$ python3 -q
>>> import numpy as np
>>> np.set_printoptions(precision=2, suppress=True, linewidth=140)
>>> rd = lambda a: np.round(a, 2) + 0
>>> rng = np.random.default_rng(86)
>>> M = np.triu(rng.random((4, 4)) < 0.6, 1).astype(int)
>>> M = M + M.T
>>> print(M)
[[0 1 0 1]
 [1 0 0 1]
 [0 0 0 1]
 [1 1 1 0]]
>>> evals, vecs = np.linalg.eigh(M)
>>> x = np.array([-2, -1, -2, 3])
>>> print((np.sign(vecs[:, -1].round(6)) == np.sign(vecs[0, -1].round(6))).astype(int))
[1 1 1 1]
>>> print(x @ M @ x)
-26
>>> print(rd(vecs * np.abs(evals) @ vecs.T))
[[ 1.27  0.27  0.45  0.33]
 [ 0.27  1.27  0.45  0.33]
 [ 0.45  0.45  0.76 -0.12]
 [ 0.33  0.33 -0.12  1.66]]
>>> print(rd(np.linalg.eigvalsh(M[1:, 1:])))
[-1.41  0.    1.41]
>>> print(np.argwhere(np.triu(M)))
[[0 1]
 [0 3]
 [1 3]
 [2 3]]
>>> print(np.trace(M @ M @ M) // 6)
1
>>> L = np.diag(M.sum(axis=1)) - M
>>> print(L)
[[ 2 -1  0 -1]
 [-1  2  0 -1]
 [ 0  0  1 -1]
 [-1 -1 -1  3]]
>>> print(L @ np.ones(4))
[0. 0. 0. 0.]
>>> print(np.linalg.matrix_rank(L))
3
>>> arr = np.array([[10, 10, 18, 18], [5, 5, 9, 9], [12, 12, 8, 8], [6, 6, 4, 4]])
>>> print(arr)
[[10 10 18 18]
 [ 5  5  9  9]
 [12 12  8  8]
 [ 6  6  4  4]]
>>> print(np.unique(arr.round(6), axis=0).shape)
(4, 4)
>>> print(np.allclose(arr[:-1].T @ np.linalg.lstsq(arr[:-1].T, arr[-1])[0], arr[-1]))
True
>>> print(rd(np.trace(np.linalg.pinv(arr) @ arr)))
2.0
>>> print(rd(arr @ np.linalg.pinv(arr) @ arr))
[[10. 10. 18. 18.]
 [ 5.  5.  9.  9.]
 [12. 12.  8.  8.]
 [ 6.  6.  4.  4.]]
>>> hat = np.triu(np.array([[0, 4, 2, 4], [3, -3, 3, -3], [2, 0, 3, -2], [-1, -1, -5, 2]]), 1) + np.eye(4)
>>> other = hat @ arr @ np.linalg.inv(hat)
>>> print(np.linalg.matrix_rank(other))
2
>>> print(other)
[[  78. -234.  632.  336.]
 [  23.  -69.  182.   86.]
 [   0.    0.    0.    0.]
 [   6.  -18.   46.   18.]]
>>> print(rd(np.poly(other)))
[   1.  -27. -306.    0.    0.]
>>> left, sv, Vt = np.linalg.svd(arr)
>>> vecs = Vt[:(sv > 1e-8).sum()]
>>> x = arr[3] + 2 * arr[2] + rng.integers(2) * np.eye(4)[2]
>>> print(x)
[30. 30. 20. 20.]
>>> print(rd(np.linalg.norm(x - vecs.T @ vecs @ x)))
0.0
>>> print(rd(np.diag(vecs.T @ vecs)))
[0.5 0.5 0.5 0.5]
>>> print(np.linalg.matrix_rank(np.vstack([arr, x])))
2
>>> print(rd(vecs.T @ vecs))
[[0.5 0.5 0.  0. ]
 [0.5 0.5 0.  0. ]
 [0.  0.  0.5 0.5]
 [0.  0.  0.5 0.5]]
>>> print(np.allclose(vecs.T @ vecs @ x, x))
True
>>> A = np.load("data.npy")
>>> print(rd(A))
[[-0.32 -0.21 -0.78 -0.41  0.16  0.22]
 [ 0.28 -0.82 -0.13  0.18 -0.1  -0.44]
 [-0.37  0.36 -0.19  0.06  0.07 -0.83]
 [-0.05 -0.17  0.47 -0.83  0.11 -0.21]
 [-0.46 -0.1   0.08 -0.04 -0.88  0.06]
 [ 0.69  0.34 -0.33 -0.32 -0.43 -0.14]]
>>> lab = rng.permutation(6)
>>> print(lab)
[4 0 1 2 5 3]
>>> other = A[lab][:, lab]
>>> print(rd(np.diag(other)))
[-0.88 -0.32 -0.82 -0.19 -0.14 -0.83]
>>> print(np.allclose(other, A))
False
>>> print(rd(other))
[[-0.88 -0.46 -0.1   0.08  0.06 -0.04]
 [ 0.16 -0.32 -0.21 -0.78  0.22 -0.41]
 [-0.1   0.28 -0.82 -0.13 -0.44  0.18]
 [ 0.07 -0.37  0.36 -0.19 -0.83  0.06]
 [-0.43  0.69  0.34 -0.33 -0.14 -0.32]
 [ 0.11 -0.05 -0.17  0.47 -0.21 -0.83]]
>>> print(rd(np.trace(other)))
-3.18
>>> print(rd(np.linalg.norm(A, 1)), rd(np.linalg.norm(A, np.inf)))
2.16 2.24
>>> print(rd(np.linalg.norm(A) ** 2 / np.linalg.norm(A, 2) ** 2))
6.0
>>> print(rd(np.linalg.norm(A, axis=0)))
[1. 1. 1. 1. 1. 1.]
>>> x = np.array([6, 5, 4, 0, 5, 1])
>>> print(rd((A * x).sum(axis=1)))
[-5.09 -3.9  -1.67  1.1  -7.26  2.24]
>>> print(rd(A @ (2 * x)))
[-10.19  -7.81  -3.35   2.2  -14.53   4.48]
>>> print(np.linalg.norm(A @ x) <= np.linalg.norm(A, 2) * np.linalg.norm(x) + 1e-9)
True
>>> print((A @ x).argmax())
5
>>> print(rd(A @ np.ones(6)))
[-1.35 -1.04 -0.91 -0.68 -1.34 -0.18]
>>> Q, vecs = np.linalg.qr(A[:, :2])[0], np.linalg.qr(A[:, 2:])[0]
>>> sv = np.linalg.svd(Q.T @ vecs, compute_uv=False)
>>> print(rd(sv))
[0. 0.]
>>> print(rd(np.linalg.norm(Q @ Q.T - vecs @ vecs.T, 2)))
1.0
>>> print(rd(np.degrees(np.arccos(sv.clip(0, 1)))))
[90. 90.]
>>> print((sv > 0.9).sum())
0
>>> print(rd(np.linalg.pinv(A)))
[[-0.32  0.28 -0.37 -0.05 -0.46  0.69]
 [-0.21 -0.82  0.36 -0.17 -0.1   0.34]
 [-0.78 -0.13 -0.19  0.47  0.08 -0.33]
 [-0.41  0.18  0.06 -0.83 -0.04 -0.32]
 [ 0.16 -0.1   0.07  0.11 -0.88 -0.43]
 [ 0.22 -0.44 -0.83 -0.21  0.06 -0.14]]
>>> print(rd(A @ A.T))
[[1. 0. 0. 0. 0. 0.]
 [0. 1. 0. 0. 0. 0.]
 [0. 0. 1. 0. 0. 0.]
 [0. 0. 0. 1. 0. 0.]
 [0. 0. 0. 0. 1. 0.]
 [0. 0. 0. 0. 0. 1.]]
>>> print(rd(A[:, 1] @ A[:, 2]))
0.0
>>> F = np.loadtxt("m.csv", delimiter=",")
>>> print(F)
[[-18.   5.  -3.   3.]
 [  8.   2.   2.   1.]
 [  0.   0.   0.   0.]
 [ 16.   4.   4.   2.]
 [-20.  14.  -2.   8.]]
>>> other = F + rng.integers(-2, 3, (5, 2)) @ rng.integers(-2, 3, (2, 4))
>>> print(other)
[[-21.  -1.   1.   6.]
 [ 12.   0.   0.   2.]
 [  6.   0.  -4.   0.]
 [ 14.  -4.   8.   6.]
 [-23.  14.   0.   8.]]
>>> print(other - F)
[[-3. -6.  4.  3.]
 [ 4. -2. -2.  1.]
 [ 6.  0. -4.  0.]
 [-2. -8.  4.  4.]
 [-3.  0.  2.  0.]]
>>> print(np.abs(other - F).sum(axis=1))
[16.  9. 10. 18.  5.]
>>> x = np.array([-1, -3, -1, 3])
>>> y = other @ x
>>> print(rd(np.linalg.pinv(other) @ other))
[[1. 0. 0. 0.]
 [0. 1. 0. 0.]
 [0. 0. 1. 0.]
 [0. 0. 0. 1.]]
>>> print(rd(np.linalg.lstsq(other, y)[0]))
[-1. -3. -1.  3.]
>>> print(rd(np.linalg.solve(other.T @ other, other.T @ y)))
[-1. -3. -1.  3.]
>>> y = y + 0.02 * rng.normal(size=5)
>>> print(rd(y))
[41.01 -6.01 -1.99  8.01  5.  ]
>>> beta, *_ = np.linalg.lstsq(other, y)
>>> print(rd(np.linalg.norm(y - other @ beta)))
0.02
>>> print(rd(beta))
[-1. -3. -1.  3.]
>>> print(beta.round())
[-1. -3. -1.  3.]
>>> left, sv, Vt = np.linalg.svd(F, full_matrices=False)
>>> print(rd(np.abs(Vt[0])))
[0.92 0.31 0.15 0.18]
>>> print(np.allclose(left * sv @ Vt, F))
True
>>> print(np.abs(left[:, 0]).round(6).argmax())
4
>>> print(rd(left.T @ left))
[[1. 0. 0. 0.]
 [0. 1. 0. 0.]
 [0. 0. 1. 0.]
 [0. 0. 0. 1.]]
>>> print(rd(np.sqrt((sv ** 2).sum())), rd(np.linalg.norm(F)))
37.36 37.36
>>> w1 = np.array([[0, 3, 3, 0, 3], [1, 3, 2, 0, 3], [2, 0, 3, 3, 3], [2, 2, 0, 1, 2]])
>>> beta = np.array([0, 1, 0, 0, 2])
>>> act = np.maximum(F @ w1 + beta, 0)
>>> print((act > 0).astype(int))
[[1 0 0 0 0]
 [1 1 1 1 1]
 [0 1 0 0 1]
 [1 1 1 1 1]
 [1 0 0 1 0]]
>>> print(np.linalg.matrix_rank(act))
4
>>> C = np.array([[0, 2, 0], [1, 0, 1], [1, 1, 1], [0, 2, 2], [0, 0, 0]])
>>> print(w1 @ C)
[[ 6  3  6]
 [ 5  4  5]
 [ 3 13  9]
 [ 2  6  4]]
>>> E = np.array([[1, -1, 1, -1],
...     [1, 0, 0, 0],
...     [1, 1, 1, 1],
...     [1, 2, 4, 8],
...     [1, 3, 9, 27]])
>>> left, sv, Vt = np.linalg.svd(E)
>>> print(np.argmax(sv[:-1] / (sv[1:] + 1e-6)) + 1)
1
>>> other = left[:, :1] @ np.diag(sv[:1]) @ Vt[:1]
>>> print(np.linalg.matrix_rank(E, rtol=0.05))
3
>>> print(rd(np.linalg.norm(E - other, 2)), rd(sv[1]))
2.5 2.5
>>> print(rd(other))
[[-0.03 -0.08 -0.22 -0.64]
 [ 0.    0.    0.01  0.04]
 [ 0.06  0.17  0.46  1.33]
 [ 0.39  1.07  2.96  8.51]
 [ 1.22  3.36  9.33 26.83]]
>>> lab = rng.permutation(4)
>>> other = E[:, lab] * rng.choice([-1, 1], 4)
>>> print(other)
[[  1   1   1   1]
 [  0   0   0   1]
 [ -1  -1   1   1]
 [ -2  -8   4   1]
 [ -3 -27   9   1]]
>>> left, _, Vt = np.linalg.svd(E.T @ other)
>>> print(lab)
[1 3 2 0]
